$ python3 -q
>>> import numpy as np
>>> from numpy import linalg as LA
>>> np.set_printoptions(precision=2, suppress=True, linewidth=120)
>>> def rnd(a):
...     return np.round(a, 2) + 0
... 
>>> A = np.diag(3 * np.array([-3, 1, -3, 2, -3, 1, 3, -5, -2, 3])) + np.array([[1, -4, -3, -5, -4, 0, 1, -3, -4, -4],
...     [-2, 3, 1, 4, 2, 5, -5, 5, 2, -3],
...     [5, -4, 0, -2, -4, 3, -5, 1, 0, 1],
...     [3, 4, -3, -4, -5, 1, 0, -5, -1, -1],
...     [4, -4, -3, -4, -1, 5, 5, -3, -2, -5],
...     [5, -2, 4, 2, -4, 1, -4, -5, -5, 2],
...     [-4, 5, -5, 0, 3, 2, -1, -3, -1, 2],
...     [0, 3, -2, -1, -4, 2, -3, -2, 3, 2],
...     [-5, -2, 2, 3, -5, 1, -3, 5, -3, 4],
...     [4, -5, -1, 5, 4, 1, 1, 0, -4, 5]])
>>> A
array([[ -8,  -4,  -3,  -5,  -4,   0,   1,  -3,  -4,  -4],
       [ -2,   6,   1,   4,   2,   5,  -5,   5,   2,  -3],
       [  5,  -4,  -9,  -2,  -4,   3,  -5,   1,   0,   1],
       [  3,   4,  -3,   2,  -5,   1,   0,  -5,  -1,  -1],
       [  4,  -4,  -3,  -4, -10,   5,   5,  -3,  -2,  -5],
       [  5,  -2,   4,   2,  -4,   4,  -4,  -5,  -5,   2],
       [ -4,   5,  -5,   0,   3,   2,   8,  -3,  -1,   2],
       [  0,   3,  -2,  -1,  -4,   2,  -3, -17,   3,   2],
       [ -5,  -2,   2,   3,  -5,   1,  -3,   5,  -9,   4],
       [  4,  -5,  -1,   5,   4,   1,   1,   0,  -4,  14]])
>>> rng = np.random.default_rng(437)
>>> z = rng.permutation(10)
>>> A2 = A[:, z] * rng.choice([-1, 1], 10)
>>> A2
array([[ -3,  -1,   5,  -3,   4,   4,  -4,  -8,   4,   0],
       [  5,   5,  -4,   1,   3,  -2,   6,  -2,  -2,   5],
       [  1,   5,   2,  -9,  -1,   0,  -4,   5,   4,   3],
       [ -5,   0,  -2,  -3,   1,   1,   4,   3,   5,   1],
       [ -3,  -5,   4,  -3,   5,   2,  -4,   4,  10,   5],
       [ -5,   4,  -2,   4,  -2,   5,  -2,   5,   4,   4],
       [ -3,  -8,   0,  -5,  -2,   1,   5,  -4,  -3,   2],
       [-17,   3,   1,  -2,  -2,  -3,   3,   0,   4,   2],
       [  5,   3,  -3,   2,  -4,   9,  -2,  -5,   5,   1],
       [  0,  -1,  -5,  -1, -14,   4,  -5,   4,  -4,   1]])
>>> U, _, Vh = LA.svd(A.T @ A2)
>>> rnd(U @ Vh)
array([[ 0.,  0.,  0.,  0.,  0.,  0.,  0.,  1.,  0.,  0.],
       [ 0.,  0.,  0.,  0.,  0.,  0.,  1.,  0.,  0.,  0.],
       [ 0.,  0.,  0.,  1.,  0.,  0.,  0.,  0.,  0.,  0.],
       [ 0.,  0., -1.,  0.,  0.,  0.,  0.,  0.,  0.,  0.],
       [ 0.,  0.,  0.,  0.,  0.,  0.,  0.,  0., -1.,  0.],
       [ 0.,  0.,  0.,  0.,  0.,  0.,  0.,  0.,  0.,  1.],
       [ 0., -1.,  0.,  0.,  0.,  0.,  0.,  0.,  0.,  0.],
       [ 1.,  0.,  0.,  0.,  0.,  0.,  0.,  0.,  0.,  0.],
       [ 0.,  0.,  0.,  0.,  0., -1.,  0.,  0.,  0.,  0.],
       [ 0.,  0.,  0.,  0., -1.,  0.,  0.,  0.,  0.,  0.]])
>>> rnd(LA.lstsq(A, A2)[0])
array([[ 0.,  0.,  0.,  0.,  0.,  0.,  0.,  1.,  0.,  0.],
       [ 0.,  0.,  0.,  0.,  0.,  0.,  1.,  0.,  0.,  0.],
       [ 0.,  0.,  0.,  1.,  0.,  0.,  0.,  0.,  0.,  0.],
       [ 0.,  0., -1.,  0.,  0.,  0.,  0.,  0.,  0.,  0.],
       [ 0.,  0.,  0.,  0.,  0.,  0.,  0.,  0., -1.,  0.],
       [ 0.,  0.,  0.,  0.,  0.,  0.,  0.,  0.,  0.,  1.],
       [ 0., -1.,  0.,  0.,  0.,  0.,  0.,  0.,  0.,  0.],
       [ 1.,  0.,  0.,  0.,  0.,  0.,  0.,  0.,  0.,  0.],
       [ 0.,  0.,  0.,  0.,  0., -1.,  0.,  0.,  0.,  0.],
       [ 0.,  0.,  0.,  0., -1.,  0.,  0.,  0.,  0.,  0.]])
>>> z
array([7, 6, 3, 2, 9, 8, 1, 0, 4, 5])
>>> data = np.loadtxt("w.csv", delimiter=",")
>>> data
array([[ -1.,  -3.,   0.,   0.,   3.,   2.,  -3.,   1.,  -3.,   0.,   2.,  -3.],
       [  1.,  -2.,   2.,   1.,   1.,   1.,   1.,   2.,   1.,  -2.,   2.,  -3.],
       [ -3.,   1.,   2.,   0.,   3.,   2.,  -2.,   3.,   1.,   0.,   2.,   3.],
       [  3.,   2.,   2.,  -2.,  -2.,  -2.,   1.,  -3.,   3.,  -2.,   2.,   0.],
       [  1.,   1.,  -2.,   0.,   2.,   1.,  -2.,   1.,  -2.,  -3.,   1.,  -2.],
       [  2.,   0.,  -1.,   3.,   0.,  -1.,  -1.,  -2.,   2.,  -3.,   3.,   3.],
       [  3.,   2.,   2.,   0.,  -3.,   2.,  -1.,   2.,   1.,  -2.,  -1.,   1.],
       [  0.,   0.,   3.,   0.,   2.,  -1.,  -1.,   0.,   2.,   0.,   0.,   1.],
       [ -1.,  -3.,   2.,   3.,   3.,   0.,   3.,   1.,   3.,  -1.,   0.,  -1.],
       [ -3.,  -1.,  -1.,  -1.,   2.,  -2.,   3.,   1.,  -2.,   3.,   2.,   1.],
       [  2.,   2.,   2.,  -1.,  -2.,   3.,   0.,   0.,   1.,  -2.,   2.,   0.],
       [ -1.,   3.,   0.,  -1.,  -1.,   0.,  -2.,   3.,   3.,  -3.,   3.,   2.],
       [ -1.,  -2.,   3.,  -3.,   1.,   1.,   3.,   0.,   0.,   3.,  -1.,   3.],
       [  0.,   0.,   2.,   3.,  -3.,  -1.,   0.,  -2.,  -3.,  -2.,  -3.,  -2.],
       [  4., -13.,  10.,   5.,   8.,   7.,   2.,  11.,   2., -10.,  12., -18.]])
>>> # row 14 dominates
>>> proj = data @ LA.solve(data.T @ data, data.T)
>>> rnd(np.trace(proj))
np.float64(12.0)
>>> np.allclose(proj @ proj, proj)
True
>>> rnd(LA.eigvalsh(proj))
array([0., 0., 0., 1., 1., 1., 1., 1., 1., 1., 1., 1., 1., 1., 1.])
>>> rnd(proj @ data[:, 0])
array([-1.,  1., -3.,  3.,  1.,  2.,  3.,  0., -1., -3.,  2., -1., -1.,  0.,  4.])
>>> x = np.array([-8, 4, 4, 7, 8, 0, 6, 2, 6, 7, -8, -3])
>>> rhs = data @ x
>>> b, lr = np.zeros(12), 1 / LA.norm(data, 2) ** 2
>>> for i in range(12):
...     b -= lr * data.T @ (data @ b - rhs)
...     if i % 2 == 0: print(i, round(LA.norm(data @ b - rhs), 2))
... 
0 138.67
2 114.53
4 96.93
6 84.0
8 74.37
10 67.05
>>> rnd(b)
array([-4.39, -2.93,  1.82,  1.31,  3.58, -1.04,  3.43,  1.25,  0.86,  4.02, -3.1 ,  1.07])
>>> x = np.array([5, 5, 5, 5, 4, 0, 5, 5, 4, 4, 1, 4])
>>> rhs = data @ x
>>> rnd(LA.solve(data.T @ data, data.T @ rhs))
array([5., 5., 5., 5., 4., 0., 5., 5., 4., 4., 1., 4.])
>>> try:
...     LA.solve(data, rhs)
... except LA.LinAlgError as e:
...     print(e)
... 
Last 2 dimensions of the array must be square
>>> rhs
array([-40.,  15.,  35.,  13., -24.,  16.,  27.,  30.,  41.,   8.,  15.,  17.,  27., -28.,  35.])
>>> rnd(LA.lstsq(data, rhs)[0])
array([5., 5., 5., 5., 4., 0., 5., 5., 4., 4., 1., 4.])
>>> rhs = rhs + 0.3 * rng.normal(size=15)
>>> rnd(rhs)
array([-40.28,  15.22,  35.11,  13.61, -23.72,  15.84,  27.72,  30.4 ,  40.62,   7.81,  15.  ,  16.42,  26.92, -27.86,
        34.69])
>>> b, *_ = LA.lstsq(data, rhs)
>>> rnd(LA.norm(rhs - data @ b))
np.float64(0.44)
>>> [round(float(LA.norm(LA.solve(data.T @ data + lam * np.eye(12), data.T @ rhs))), 2) for lam in (0, 1, 10, 100)]
[14.98, 12.9, 9.14, 4.79]
>>> O, vecs = LA.qr(data[:, :8])[0], LA.qr(data[:, 8:])[0]
>>> sigma = LA.svd(O.T @ vecs, compute_uv=False)
>>> rnd(sigma)
array([0.97, 0.93, 0.71, 0.55])
>>> rnd(LA.norm(O @ O.T - vecs @ vecs.T, 2))
np.float64(1.0)
>>> (sigma > 0.9).sum()
np.int64(2)
>>> A2 = np.array([[3, -3],
...     [-2, 2],
...     [-3, -2],
...     [-1, -2],
...     [0, -2],
...     [-2, -3],
...     [1, 1],
...     [2, 3],
...     [-2, -3],
...     [-3, 1],
...     [-1, 1],
...     [0, 0]])
>>> LA.matrix_rank(np.vstack([data, A2.T]))
np.int64(12)
>>> np.einsum("ik,kj->ji", data, A2)
array([[  2.,   5., -21.,  -2.,  17.,   5.,   3., -12.,  -4.,  -1.,  -7.,  -4., -12.,   4.,  27.],
       [ -4., -14.,   1., -12.,   1., -20., -10., -14., -23.,  30., -12.,  11.,  -1.,  -3., -74.]])
>>> np.einsum("ij,ij->i", data, data)
array([  55.,   35.,   54.,   56.,   34.,   51.,   42.,   20.,   53.,   48.,   35.,   56.,   53.,   53., 1120.])
>>> np.einsum("ij->j", data)
array([  6., -13.,  26.,   7.,  14.,  12.,   1.,  18.,   9., -24.,  26., -15.])
